$ python -q
>>> import numpy as np
>>> from numpy import linalg as LA
>>> np.set_printoptions(precision=3, suppress=True, linewidth=120)
>>> feats = np.loadtxt("a.csv", delimiter=",")
>>> feats
array([[ -3.466,   0.792,  -5.473],
       [ -1.993,  -0.114,  -1.433],
       [ -1.883,   0.739,  -5.734],
       [ -0.923,   1.269,  -8.704],
       [ -2.993,  -1.138,   4.023],
       [ -4.817,  -0.217,   0.024],
       [ -7.136,  -0.112,   0.27 ],
       [ -6.744,   1.267,  -6.754],
       [ -2.09 ,   0.734,  -5.64 ],
       [ -5.43 ,   1.247,  -7.094],
       [  0.695,  -0.766,   0.932],
       [ -3.917,   0.587,  -4.296],
       [  1.813,   1.2  ,  -9.273],
       [  5.74 ,  -1.048,   0.659],
       [ -5.804,  -0.39 ,   1.219],
       [ -3.386,   0.518,  -4.129],
       [ -4.867,   1.176,  -6.926],
       [ -3.68 ,   0.832,  -5.598],
       [ -0.546,   0.689,  -5.932],
       [ -5.7  ,   1.222,  -6.878],
       [ -5.688,  -0.879,   3.627],
       [ -7.209,  -1.864,   9.057],
       [ -2.2  ,   2.399, -13.928],
       [ -1.57 ,   0.042,  -2.355],
       [ -6.37 ,   0.553,  -3.308],
       [ -4.189,  -1.446,   5.957],
       [ -2.641,  -0.488,   0.651],
       [ -1.712,   0.33 ,  -3.746],
       [ -0.855,  -0.263,  -1.066]])
>>> cen = feats - feats.mean(axis=0)
>>> V = LA.svd(cen)[2][:2]
>>> M2 = cen - cen @ V.T @ V
>>> LA.norm(M2, axis=1).round(6).argmax()
np.int64(25)
>>> (cen @ V.T).std(axis=0)
array([5.026, 2.784])
>>> round(LA.norm(M2) / LA.norm(cen), 3)
np.float64(0.0)
>>> M = np.load("arr.npy")
>>> M
array([[ 2.438,  0.   , -1.6  , -1.2  ,  0.   ],
       [-3.613, -0.2  ,  0.8  ,  1.8  ,  1.5  ],
       [ 2.388,  0.3  , -0.6  , -1.2  ,  1.4  ],
       [ 1.407,  0.3  ,  0.8  , -0.7  , -0.2  ],
       [ 0.608,  2.   ,  0.5  , -0.3  ,  0.7  ],
       [ 1.205,  0.   ,  0.7  , -0.6  , -0.3  ],
       [ 0.222,  0.   , -0.6  , -0.1  , -0.6  ],
       [ 1.386,  2.2  , -1.4  , -0.7  ,  0.4  ],
       [ 5.214,  0.   ,  1.   , -2.6  , -1.5  ],
       [-2.005, -1.3  , -0.8  ,  1.   ,  0.8  ],
       [ 1.982, -1.3  , -0.5  , -1.   ,  0.5  ],
       [ 0.803, -1.4  ,  1.5  , -0.4  ,  0.7  ],
       [ 1.24 , -0.6  ,  0.3  , -0.6  ,  0.2  ],
       [ 1.367, -0.3  ,  0.6  , -0.7  ,  0.6  ],
       [ 0.373, -0.1  , -1.3  , -0.2  , -0.2  ],
       [ 1.007, -0.4  ,  0.2  , -0.5  , -0.5  ],
       [ 2.406, -0.9  ,  1.1  , -1.2  ,  0.8  ],
       [-0.176, -0.7  , -1.8  ,  0.1  ,  0.2  ],
       [ 3.38 , -2.5  ,  0.3  , -1.7  ,  1.3  ],
       [ 1.982, -1.7  ,  0.6  , -1.   ,  1.7  ],
       [ 0.199, -1.   ,  1.2  , -0.1  ,  0.9  ],
       [ 0.402, -0.1  , -0.4  , -0.2  ,  0.8  ]])
>>> z = M[:, 3] > np.median(M[:, 3])
>>> f = M[z].mean(axis=0) - M[~z].mean(axis=0)
>>> z.astype(int)
array([0, 1, 0, 0, 1, 0, 1, 0, 0, 1, 0, 1, 0, 0, 1, 1, 0, 1, 0, 0, 1, 1])
>>> f
array([-2.418,  0.055, -0.178,  1.21 ,  0.022])
>>> (((M - M.mean(axis=0)) @ f > 0) == z).mean()
np.float64(1.0)
>>> np.argsort(-np.abs(f).round(6), kind="stable")
array([0, 3, 2, 1, 4])
